$ python -q
>>> import numpy as np
>>> import numpy.linalg as la
>>> np.set_printoptions(precision=2, suppress=True, linewidth=200)
>>> arr = np.array([[-2.6, 1.5, 0.6, 1.1, 0.5, -0.6],
...     [1.4, -0.9, -1.0, -0.7, 0.3, -0.5],
...     [2.0, -0.2, 0.4, 1.2, 0.9, 0.5],
...     [0.1, -1.1, -1.2, -1.0, -0.5, -0.5],
...     [0.2, -1.0, 0.6, 0.7, 0.3, -0.3],
...     [-0.5, -1.2, -1.1, 0.4, -0.4, -0.2],
...     [-0.7, 0.2, 0.3, 1.1, 0.0, -1.6],
...     [0.7, -1.5, -0.9, 0.7, 0.1, -0.5],
...     [0.9, 0.3, -0.6, -0.3, 1.0, -2.6],
...     [-1.1, 1.4, 1.0, -0.5, 1.1, -0.7]])
>>> rng = np.random.default_rng(307)
>>> arr[:, 1] = -2 * arr[:, 3] + 0.1 * rng.normal(size=10)
>>> arr
array([[-2.6 , -2.22,  0.6 ,  1.1 ,  0.5 , -0.6 ],
       [ 1.4 ,  1.48, -1.  , -0.7 ,  0.3 , -0.5 ],
       [ 2.  , -2.36,  0.4 ,  1.2 ,  0.9 ,  0.5 ],
       [ 0.1 ,  1.98, -1.2 , -1.  , -0.5 , -0.5 ],
       [ 0.2 , -1.5 ,  0.6 ,  0.7 ,  0.3 , -0.3 ],
       [-0.5 , -0.93, -1.1 ,  0.4 , -0.4 , -0.2 ],
       [-0.7 , -2.09,  0.3 ,  1.1 ,  0.  , -1.6 ],
       [ 0.7 , -1.28, -0.9 ,  0.7 ,  0.1 , -0.5 ],
       [ 0.9 ,  0.34, -0.6 , -0.3 ,  1.  , -2.6 ],
       [-1.1 ,  1.05,  1.  , -0.5 ,  1.1 , -0.7 ]])
>>> arr.mean(axis=0)
array([ 0.04, -0.55, -0.19,  0.27,  0.33, -0.7 ])
>>> la.svd(arr, compute_uv=False)
array([6.  , 4.03, 3.55, 2.45, 0.94, 0.15])
>>> round(float(la.norm(arr)), 2)
8.47
>>> np.abs(arr).max()
np.float64(2.6)
>>> P = arr @ la.solve(arr.T @ arr, arr.T)
>>> np.allclose(P @ P, P)
True
>>> round(np.trace(P), 2)
np.float64(6.0)
>>> u, r1 = arr[4], arr[9]
>>> np.round(u @ u, 2)
np.float64(3.33)
>>> pr = (u @ r1) / (u @ u) * u
>>> r1 - pr
array([-1.04,  0.6 ,  1.18, -0.29,  1.19, -0.79])
>>> round((r1 - pr) @ u, 2)
np.float64(0.0)
>>> E = np.load("run6.npy")
>>> E
array([[ 4,  0,  0,  0,  0,  0,  0],
       [ 7,  9,  0,  0,  0,  0,  0],
       [ 1, -3,  8,  0,  0,  0,  0],
       [ 3,  4,  1,  0,  0,  0,  0],
       [-5,  9,  2,  1, -5,  0,  0],
       [-7,  2, -4, -3,  6,  8,  0],
       [ 5,  3,  3,  4,  5,  3, -6]])
>>> E @ E
array([[  16,    0,    0,    0,    0,    0,    0],
       [  91,   81,    0,    0,    0,    0,    0],
       [  -9,  -51,   64,    0,    0,    0,    0],
       [  41,   33,    8,    0,    0,    0,    0],
       [  73,   34,    7,   -5,   25,    0,    0],
       [-113,   88,  -55,  -18,   18,   64,    0],
       [ -20,   67,    8,  -28,  -37,    6,   36]])
>>> W1 = np.array([[0, 2], [3, 2], [3, 2], [1, 3], [0, 2], [3, 3], [1, 3]])
>>> beta = np.array([0, 2])
>>> hid = np.maximum(E @ W1 + beta, 0)
>>> la.matrix_rank(hid)
np.int64(2)
>>> hid
array([[ 0, 10],
       [27, 34],
       [15, 14],
       [15, 18],
       [34,  7],
       [15, 11],
       [25, 37]])
>>> (hid > 0).astype(int)
array([[0, 1],
       [1, 1],
       [1, 1],
       [1, 1],
       [1, 1],
       [1, 1],
       [1, 1]])
>>> Z = np.array([[1, 0], [3, -4]])
>>> hid @ Z
array([[  30,  -40],
       [ 129, -136],
       [  57,  -56],
       [  69,  -72],
       [  55,  -28],
       [  48,  -44],
       [ 136, -148]])
>>> rk = la.matrix_rank(E)
>>> rk
np.int64(6)
>>> ns = la.svd(E)[2][rk:].T
>>> np.round(E @ ns, 2) + 0
array([[0.],
       [0.],
       [0.],
       [0.],
       [0.],
       [0.],
       [0.]])
>>> np.allclose(E @ ns, 0)
True
>>> [int(la.matrix_rank(np.delete(E, i, axis=0))) for i in range(7)]
[6, 6, 6, 6, 5, 5, 5]
>>> [int(la.matrix_rank(E[:i])) for i in range(1, len(E) + 1)]
[1, 2, 3, 3, 4, 5, 6]
>>> np.round(ns @ ns.T, 2) + 0
array([[0.  , 0.  , 0.  , 0.  , 0.  , 0.  , 0.  ],
       [0.  , 0.  , 0.  , 0.  , 0.  , 0.  , 0.  ],
       [0.  , 0.  , 0.  , 0.  , 0.  , 0.  , 0.  ],
       [0.  , 0.  , 0.  , 0.5 , 0.1 , 0.11, 0.48],
       [0.  , 0.  , 0.  , 0.1 , 0.02, 0.02, 0.1 ],
       [0.  , 0.  , 0.  , 0.11, 0.02, 0.03, 0.11],
       [0.  , 0.  , 0.  , 0.48, 0.1 , 0.11, 0.45]])
>>> cov = E.T @ E
>>> np.diag(cov)
array([174, 200,  94,  26,  86,  73,  36])
>>> np.round(la.eigvalsh(cov)[::-1], 2) + 0
array([242.35, 197.22, 147.1 ,  76.59,  24.83,   0.9 ,   0.  ])
>>> np.allclose(cov, cov.T)
True
>>> np.trace(cov), (E ** 2).sum()
(np.int64(689), np.int64(689))
>>> m1 = np.loadtxt("dump.csv", delimiter=",")
>>> m1
array([[-1., -2.,  1.,  1.,  0.,  2.,  0.],
       [-2., -1., -2.,  1.,  1.,  0.,  2.],
       [ 1., -2., -1., -2.,  1.,  1.,  0.],
       [ 1.,  1., -2., -1., -2.,  1.,  1.],
       [ 0.,  1.,  1., -2., -1., -2.,  1.],
       [ 2.,  0.,  1.,  1., -2., -1., -2.],
       [ 0.,  2.,  0.,  1.,  1., -2., -1.]])
>>> x0 = np.array([-1, 1, 0, -1, -3, -1, 1])
>>> y = m1 @ x0
>>> beta, lr = np.zeros(7), 1 / la.norm(m1, 2) ** 2
>>> for i in range(60):
...     beta -= lr * m1.T @ (m1 @ beta - y)
...     if i % 10 == 0: print(i, round(la.norm(m1 @ beta - y), 2))
... 
0 6.64
10 0.62
20 0.18
30 0.12
40 0.1
50 0.1
>>> beta
array([-0.34,  1.05,  0.28, -0.68, -2.72, -0.95,  1.66])
>>> round(float(la.cond(m1)), 2)
62.79
